>>> import numpy as np
>>> np.set_printoptions(precision=2, suppress=True, linewidth=160)
>>> def tidy(a):
...     return np.round(a, 2) + 0
... 
>>> W0 = np.load("arr.npy")
>>> W0
array([[ 0.  , -1.8 , -0.8 ,  0.4 ,  0.9 , -0.9 , -0.1 , -1.4 ,  1.2 ],
       [-1.8 , -0.9 ,  1.1 ,  0.5 , -0.7 , -2.2 ,  0.3 ,  1.4 ,  0.3 ],
       [ 0.1 , -1.2 , -0.9 , -1.4 , -0.7 ,  0.9 ,  0.1 ,  0.6 , -0.3 ],
       [ 0.2 , -0.5 ,  1.  , -0.4 ,  1.4 ,  1.  , -0.8 ,  1.  , -1.1 ],
       [ 0.2 , -0.7 ,  0.9 , -0.1 , -1.  , -2.  ,  1.2 , -0.1 ,  0.4 ],
       [-0.2 ,  0.6 , -0.3 , -2.  , -1.1 , -0.6 , -0.9 ,  0.2 , -1.3 ],
       [ 0.2 , -1.4 , -0.83,  0.45,  1.06, -0.78,  0.12, -1.45,  1.2 ],
       [-1.1 , -2.2 , -0.3 ,  0.3 , -1.1 ,  0.2 ,  0.3 , -1.  , -1.7 ]])
>>> r0, r1 = W0[5], W0[4]
>>> tidy(r0 @ r1)
np.float64(0.15)
>>> tidy(r0 @ r0)
np.float64(8.6)
>>> pr = (r0 @ r1) / (r0 @ r0) * r0
>>> np.linalg.matrix_rank(np.outer(r0, r1))
np.int64(1)
>>> tidy((r1 - pr) @ r0)
np.float64(0.0)
>>> tidy(pr)
array([ 0.  ,  0.01, -0.01, -0.03, -0.02, -0.01, -0.02,  0.  , -0.02])
>>> B = W0 / np.linalg.norm(W0, axis=1, keepdims=True)
>>> G = B @ B.T
>>> (G - 2 * np.eye(8)).round(6).argmax(axis=1)
array([6, 4, 5, 2, 1, 2, 0, 2])
>>> np.argwhere(np.triu(np.abs(G) > 0.95, 1))
array([[0, 6]])
>>> tidy(G[3])
array([-0.29, -0.14,  0.16,  1.  , -0.47,  0.05, -0.32, -0.03])
>>> (np.abs(G) > 0.9).astype(int)
array([[1, 0, 0, 0, 0, 0, 1, 0],
       [0, 1, 0, 0, 0, 0, 0, 0],
       [0, 0, 1, 0, 0, 0, 0, 0],
       [0, 0, 0, 1, 0, 0, 0, 0],
       [0, 0, 0, 0, 1, 0, 0, 0],
       [0, 0, 0, 0, 0, 1, 0, 0],
       [1, 0, 0, 0, 0, 0, 1, 0],
       [0, 0, 0, 0, 0, 0, 0, 1]])
>>> tidy(G)
array([[ 1.  ,  0.06, -0.04, -0.29,  0.22, -0.43,  0.98,  0.24],
       [ 0.06,  1.  , -0.17, -0.14,  0.65,  0.02, -0.04,  0.19],
       [-0.04, -0.17,  1.  ,  0.16, -0.14,  0.42, -0.12,  0.4 ],
       [-0.29, -0.14,  0.16,  1.  , -0.47,  0.05, -0.32, -0.03],
       [ 0.22,  0.65, -0.14, -0.47,  1.  ,  0.02,  0.19,  0.16],
       [-0.43,  0.02,  0.42,  0.05,  0.02,  1.  , -0.5 ,  0.12],
       [ 0.98, -0.04, -0.12, -0.32,  0.19, -0.5 ,  1.  ,  0.14],
       [ 0.24,  0.19,  0.4 , -0.03,  0.16,  0.12,  0.14,  1.  ]])
>>> F = np.load("mat.npy")
>>> tidy(F)
array([[-0.44, -0.37,  0.3 , -0.08, -0.03,  0.06,  0.22,  0.46,  0.37, -0.41],
       [-0.03, -0.19,  0.51,  0.27,  0.6 ,  0.33,  0.03, -0.13, -0.36,  0.09],
       [-0.03, -0.03, -0.18, -0.14,  0.19,  0.06,  0.54,  0.29,  0.15,  0.71],
       [ 0.09,  0.29,  0.07, -0.29, -0.13,  0.68,  0.33, -0.37,  0.23, -0.19],
       [-0.54, -0.08,  0.15, -0.43, -0.32, -0.12,  0.12, -0.24, -0.54,  0.15],
       [ 0.47, -0.73,  0.12,  0.03, -0.35, -0.05,  0.18, -0.26,  0.04,  0.08],
       [-0.13, -0.01,  0.39, -0.27,  0.06, -0.08, -0.5 , -0.25,  0.54,  0.39],
       [-0.22, -0.26, -0.46, -0.14,  0.51, -0.23,  0.13, -0.49,  0.18, -0.23],
       [ 0.44,  0.21,  0.35, -0.51,  0.26, -0.44,  0.22,  0.12, -0.08, -0.22],
       [-0.16,  0.31,  0.3 ,  0.52, -0.16, -0.4 ,  0.43, -0.33,  0.21,  0.02]])
>>> # orthonormal columns
>>> O, r_ = np.linalg.qr(F)
>>> tidy(np.abs(np.diag(r_)))
array([1., 1., 1., 1., 1., 1., 1., 1., 1., 1.])
>>> np.allclose(r_.T @ r_, F.T @ F)
True
>>> tidy(r_)
array([[1., 0., 0., 0., 0., 0., 0., 0., 0., 0.],
       [0., 1., 0., 0., 0., 0., 0., 0., 0., 0.],
       [0., 0., 1., 0., 0., 0., 0., 0., 0., 0.],
       [0., 0., 0., 1., 0., 0., 0., 0., 0., 0.],
       [0., 0., 0., 0., 1., 0., 0., 0., 0., 0.],
       [0., 0., 0., 0., 0., 1., 0., 0., 0., 0.],
       [0., 0., 0., 0., 0., 0., 1., 0., 0., 0.],
       [0., 0., 0., 0., 0., 0., 0., 1., 0., 0.],
       [0., 0., 0., 0., 0., 0., 0., 0., 1., 0.],
       [0., 0., 0., 0., 0., 0., 0., 0., 0., 1.]])
>>> np.trace(O @ O.T)
np.float64(10.0)
>>> O.shape, r_.shape
((10, 10), (10, 10))
>>> tidy(O @ r_)
array([[-0.44, -0.37,  0.3 , -0.08, -0.03,  0.06,  0.22,  0.46,  0.37, -0.41],
       [-0.03, -0.19,  0.51,  0.27,  0.6 ,  0.33,  0.03, -0.13, -0.36,  0.09],
       [-0.03, -0.03, -0.18, -0.14,  0.19,  0.06,  0.54,  0.29,  0.15,  0.71],
       [ 0.09,  0.29,  0.07, -0.29, -0.13,  0.68,  0.33, -0.37,  0.23, -0.19],
       [-0.54, -0.08,  0.15, -0.43, -0.32, -0.12,  0.12, -0.24, -0.54,  0.15],
       [ 0.47, -0.73,  0.12,  0.03, -0.35, -0.05,  0.18, -0.26,  0.04,  0.08],
       [-0.13, -0.01,  0.39, -0.27,  0.06, -0.08, -0.5 , -0.25,  0.54,  0.39],
       [-0.22, -0.26, -0.46, -0.14,  0.51, -0.23,  0.13, -0.49,  0.18, -0.23],
       [ 0.44,  0.21,  0.35, -0.51,  0.26, -0.44,  0.22,  0.12, -0.08, -0.22],
       [-0.16,  0.31,  0.3 ,  0.52, -0.16, -0.4 ,  0.43, -0.33,  0.21,  0.02]])
>>> rng = np.random.default_rng(757)
>>> idx = rng.permutation(10)
>>> idx
array([7, 3, 9, 0, 2, 1, 4, 8, 6, 5])
>>> B = F[idx][:, idx]
>>> tidy(np.linalg.det(B)), tidy(np.linalg.det(F[idx]))
(np.float64(-1.0), np.float64(1.0))
>>> np.allclose(B, F)
False
>>> tidy(np.diag(B))
array([-0.49, -0.29,  0.02, -0.44, -0.18, -0.19, -0.32, -0.08, -0.5 , -0.05])
>>> tidy(np.sort(np.abs(np.linalg.eigvals(B))))
array([1., 1., 1., 1., 1., 1., 1., 1., 1., 1.])
